$ ipython --no-banner

In [1]: import numpy as np

In [2]: np.set_printoptions(precision=3, suppress=True, linewidth=100, legacy="1.25")

In [3]: out = np.array([[2, 3, 0]])

In [4]: arr = out.T @ out

In [5]: arr
Out[5]: 
array([[4, 6, 0],
       [6, 9, 0],
       [0, 0, 0]])

In [6]: # 2 groups of indices that never mix

In [7]: round(np.linalg.det(arr), 3)
Out[7]: 0.0

In [8]: (arr != 0).astype(int)
Out[8]: 
array([[1, 1, 0],
       [1, 1, 0],
       [0, 0, 0]])

In [9]: np.linalg.cond(arr) > 100
Out[9]: True

In [10]: [round(float(x), 3) for x in np.linalg.svd(arr, compute_uv=False)[:3]]
Out[10]: [13.0, 0.0, 0.0]

In [11]: np.linalg.matrix_rank(arr, rtol=0.1)
Out[11]: 1

In [12]: round(np.linalg.norm(arr, 2) / np.linalg.norm(arr), 3)
Out[12]: 1.0

In [13]: Uu, sigma, Vt = np.linalg.svd(arr)

In [14]: evecs = Vt[:(sigma > 1e-8).sum()]

In [15]: rng = np.random.default_rng(8162)

In [16]: x = arr[2] + -2 * arr[1] + rng.integers(2) * np.eye(3)[1]

In [17]: x
Out[17]: array([-12., -17.,   0.])

In [18]: evecs.T @ evecs
Out[18]: 
array([[0.308, 0.462, 0.   ],
       [0.462, 0.692, 0.   ],
       [0.   , 0.   , 0.   ]])

In [19]: round(float(np.linalg.norm(x - evecs.T @ evecs @ x)), 3)
Out[19]: 0.555

In [20]: np.linalg.matrix_rank(np.vstack([arr, x]))
Out[20]: 2

In [21]: rank = np.linalg.matrix_rank(arr)

In [22]: rank
Out[22]: 1

In [23]: ns = np.linalg.svd(arr)[2][rank:].T

In [24]: np.allclose(arr @ ns, 0)
Out[24]: True

In [25]: ns @ ns.T
Out[25]: 
array([[ 0.692, -0.462,  0.   ],
       [-0.462,  0.308,  0.   ],
       [ 0.   ,  0.   ,  1.   ]])

In [26]: np.sort(np.abs(np.linalg.eigvals(arr)))
Out[26]: array([ 0.,  0., 13.])

In [27]: round(float(np.abs(np.linalg.eigvals(arr)).max()), 3)
Out[27]: 13.0

In [28]: np.linalg.determinant(arr)
AttributeError: module 'numpy.linalg' has no attribute 'determinant'


In [29]: np.allclose(arr, arr.T)
Out[29]: True

In [30]: np.trace(arr)
Out[30]: 13

In [31]: arr @ arr
Out[31]: 
array([[ 52,  78,   0],
       [ 78, 117,   0],
       [  0,   0,   0]])

In [32]: feats = np.array([[0, 0, 0, 1], [0, 0, 0, 1], [0, 0, 0, 1], [1, 1, 1, 0]])

In [33]: out = np.array([[0, 3], [-2, 0]])

In [34]: basis = np.kron(out, feats)

In [35]: basis
Out[35]: 
array([[ 0,  0,  0,  0,  0,  0,  0,  3],
       [ 0,  0,  0,  0,  0,  0,  0,  3],
       [ 0,  0,  0,  0,  0,  0,  0,  3],
       [ 0,  0,  0,  0,  3,  3,  3,  0],
       [ 0,  0,  0, -2,  0,  0,  0,  0],
       [ 0,  0,  0, -2,  0,  0,  0,  0],
       [ 0,  0,  0, -2,  0,  0,  0,  0],
       [-2, -2, -2,  0,  0,  0,  0,  0]])

In [36]: round(float(np.linalg.norm(basis, 2)), 3), round(np.linalg.norm(out, 2) * np.linalg.norm(feats, 2), 3)
Out[36]: (5.196, 5.196)

In [37]: np.linalg.matrix_rank(basis)
Out[37]: 4

In [38]: round(float(np.linalg.eigvalsh(feats).min()), 3)
Out[38]: -1.732

In [39]: np.all(np.linalg.eigvalsh(feats) > 0)
Out[39]: False

In [40]: [round(float(np.linalg.det(feats[:i, :i])), 2) + 0 for i in range(1, 5)]
Out[40]: [0.0, 0.0, 0.0, 0.0]

In [41]: Uu, sigma, Vt = np.linalg.svd(feats)

In [42]: sigma
Out[42]: array([ 1.732,  1.732, -0.   ,  0.   ])

In [43]: np.argmax(sigma[:-1] / (sigma[1:] + 1e-6)) + 1
Out[43]: 2

In [44]: out = Uu[:, :2] @ np.diag(sigma[:2]) @ Vt[:2]

In [45]: np.round(np.linalg.norm(feats - out) / np.linalg.norm(feats), 3)
Out[45]: 0.0

In [46]: out
Out[46]: 
array([[0., 0., 0., 1.],
       [0., 0., 0., 1.],
       [0., 0., 0., 1.],
       [1., 1., 1., 0.]])

In [47]: np.linalg.matrix_rank(feats, rtol=0.05)
Out[47]: 2

In [48]: T = np.stack([feats, 3 * feats, feats[::-1]])

In [49]: np.linalg.matrix_rank(T)
Out[49]: array([2, 2, 2])

In [50]: T.shape
Out[50]: (3, 4, 4)

In [51]: np.linalg.det(T)
Out[51]: array([0., 0., 0.])

In [52]: T.sum(axis=0)
Out[52]: 
array([[1, 1, 1, 4],
       [0, 0, 0, 5],
       [0, 0, 0, 5],
       [4, 4, 4, 1]])

In [53]: np.einsum("bij,cij->bc", T, T)
Out[53]: 
array([[ 6, 18,  2],
       [18, 54,  6],
       [ 2,  6,  6]])

In [54]: (T @ feats.T).shape
Out[54]: (3, 4, 4)

In [55]: np.linalg.matrix_rank(T.reshape(3, -1))
Out[55]: 2

In [56]: np.linalg.norm(T, axis=(1, 2))
Out[56]: array([2.449, 7.348, 2.449])

In [57]: def softmax(z):
    ...:     e = np.exp(z - z.max(axis=-1, keepdims=True))
    ...:     return e / e.sum(axis=-1, keepdims=True)
    ...: 

In [58]: softmax(feats).sum(axis=1)
Out[58]: array([1., 1., 1., 1.])

In [59]: np.round(softmax(10 * feats[1]), 3) + 0
Out[59]: array([0., 0., 0., 1.])

In [60]: att = feats @ feats.T / np.sqrt(4)

In [61]: softmax(att + np.triu(np.full(att.shape, -np.inf), 1))
Out[61]: 
array([[1.   , 0.   , 0.   , 0.   ],
       [0.5  , 0.5  , 0.   , 0.   ],
       [0.333, 0.333, 0.333, 0.   ],
       [0.134, 0.134, 0.134, 0.599]])

In [62]: softmax(att).round(6).argmax(axis=1)
Out[62]: array([0, 0, 0, 3])

In [63]: softmax(att)
Out[63]: 
array([[0.277, 0.277, 0.277, 0.168],
       [0.277, 0.277, 0.277, 0.168],
       [0.277, 0.277, 0.277, 0.168],
       [0.134, 0.134, 0.134, 0.599]])

In [64]: m1 = np.loadtxt("a.csv", delimiter=",")

In [65]: m1
Out[65]: 
array([[-0.515,  0.233, -0.252,  0.363],
       [ 0.233,  2.149,  0.646, -1.313],
       [-0.252,  0.646,  1.412,  0.846],
       [ 0.363, -1.313,  0.846,  0.955]])

In [66]: out = np.array([[2, 3], [-3, 1], [0, -2], [0, -1]])

In [67]: np.vstack([m1, out.T]).shape
Out[67]: (6, 4)

In [68]: np.einsum("ij,ij->i", m1, m1)
Out[68]: array([0.515, 6.812, 3.189, 3.484])

In [69]: np.linalg.matrix_rank(m1 @ out)
Out[69]: 2

In [70]: np.einsum("ik,kj->ji", m1, out)
Out[70]: 
array([[-1.73 , -5.979, -2.441,  4.666],
       [-1.172,  2.87 , -3.779, -2.87 ]])

In [71]: np.linalg.matrix_rank(np.vstack([m1, out.T]))
Out[71]: 4

In [72]: Uu, sigma, Vt = np.linalg.svd(m1)

In [73]: np.argmax(sigma[:-1] / (sigma[1:] + 1e-6)) + 1
Out[73]: 3

In [74]: out = Uu[:, :3] @ np.diag(sigma[:3]) @ Vt[:3]

In [75]: round(np.linalg.norm(m1 - out) / np.linalg.norm(m1), 3)
Out[75]: 0.0

In [76]: round(np.linalg.norm(m1 - out, 2), 3), round(float(sigma[3]), 3)
Out[76]: (0.0, 0.0)

In [77]: out
Out[77]: 
array([[-0.515,  0.233, -0.252,  0.363],
       [ 0.233,  2.149,  0.646, -1.313],
       [-0.252,  0.646,  1.412,  0.846],
       [ 0.363, -1.313,  0.846,  0.955]])

In [78]: round(np.abs(m1 - out).max(), 3)
Out[78]: 0.0

In [79]: Uu, sigma, Vt = np.linalg.svd(m1, full_matrices=False)

In [80]: np.abs(Uu[:, 0]).round(6).argmax()
Out[80]: 1

In [81]: np.allclose(Uu * sigma @ Vt, m1)
Out[81]: True

In [82]: np.round(Uu.T @ m1 @ Vt.T, 3) + 0
Out[82]: 
array([[3., 0., 0., 0.],
       [0., 2., 0., 0.],
       [0., 0., 1., 0.],
       [0., 0., 0., 0.]])

In [83]: np.round(sigma / sigma[0], 3) + 0
Out[83]: array([1.   , 0.667, 0.333, 0.   ])

In [84]: np.cumsum(sigma ** 2) / np.sum(sigma ** 2)
Out[84]: array([0.643, 0.929, 1.   , 1.   ])

In [85]: np.abs(Vt[0])
Out[85]: array([0.002, 0.852, 0.071, 0.518])

In [86]: round(float(np.linalg.det(arr[::-1])), 3)
Out[86]: 0.0

In [87]: np.einsum("ii->", arr)
Out[87]: 13

In [88]: round(float(np.linalg.det(2 * arr)), 3), round(np.linalg.det(arr), 3)
Out[88]: (0.0, 0.0)

In [89]: np.einsum("ij,ji->", arr, arr)
Out[89]: 169

In [90]: J = np.loadtxt("dump.csv", delimiter=",")

In [91]: J
Out[91]: 
array([[0., 0., 0.],
       [0., 0., 1.],
       [0., 1., 0.]])

In [92]: # looks like rank 2

In [93]: evals, evecs = np.linalg.eigh(J)

In [94]: x = np.array([-2, 1, 0])

In [95]: x @ J @ x
Out[95]: 0.0

In [96]: np.round(evecs * np.abs(evals) @ evecs.T, 3) + 0
Out[96]: 
array([[0., 0., 0.],
       [0., 1., 0.],
       [0., 0., 1.]])

In [97]: evecs * np.maximum(evals, 0) @ evecs.T
Out[97]: 
array([[0. , 0. , 0. ],
       [0. , 0.5, 0.5],
       [0. , 0.5, 0.5]])

In [98]: np.abs(J).sum(axis=1).max(), np.abs(evals).max()
Out[98]: (1.0, 1.0)

In [99]: rank = np.linalg.matrix_rank(J)

In [100]: rank
Out[100]: 2

In [101]: ns = np.linalg.svd(J)[2][rank:].T

In [102]: ns[:, 0] / ns[np.abs(ns[:, 0]).round(6).argmax(), 0]
Out[102]: array([1., 0., 0.])

In [103]: [int(np.linalg.matrix_rank(J[:i])) for i in range(1, len(J) + 1)]
Out[103]: [0, 1, 2]

In [104]: ns @ ns.T
Out[104]: 
array([[1., 0., 0.],
       [0., 0., 0.],
       [0., 0., 0.]])

In [105]: ns.shape
Out[105]: (3, 1)

In [106]: np.linalg.matrix_rank(J.T @ J), np.linalg.matrix_rank(J @ J.T)
Out[106]: (2, 2)

In [107]: M = np.load("block17.npy")

In [108]: M
Out[108]: 
array([[ 3.324,  2.874, -1.786,  3.269, -9.747],
       [-1.56 , 16.77 , -5.69 ,  0.208,  0.647],
       [10.701,  7.896,  1.432, -5.583,  6.105]])

In [109]: np.round(softmax(M[2]), 3) + 0
Out[109]: array([0.934, 0.057, 0.   , 0.   , 0.009])

In [110]: softmax(M).sum(axis=1)
Out[110]: array([1., 1., 1.])

In [111]: att = M @ M.T / np.sqrt(5)

In [112]: np.round(softmax(att + np.triu(np.full(att.shape, -np.inf), 1)), 3) + 0
Out[112]: 
array([[1., 0., 0.],
       [0., 1., 0.],
       [0., 0., 1.]])

In [113]: out = np.array([[-1, -1], [7, 4]])

In [114]: basis = np.kron(out, M)

In [115]: np.linalg.matrix_rank(basis)
Out[115]: 6
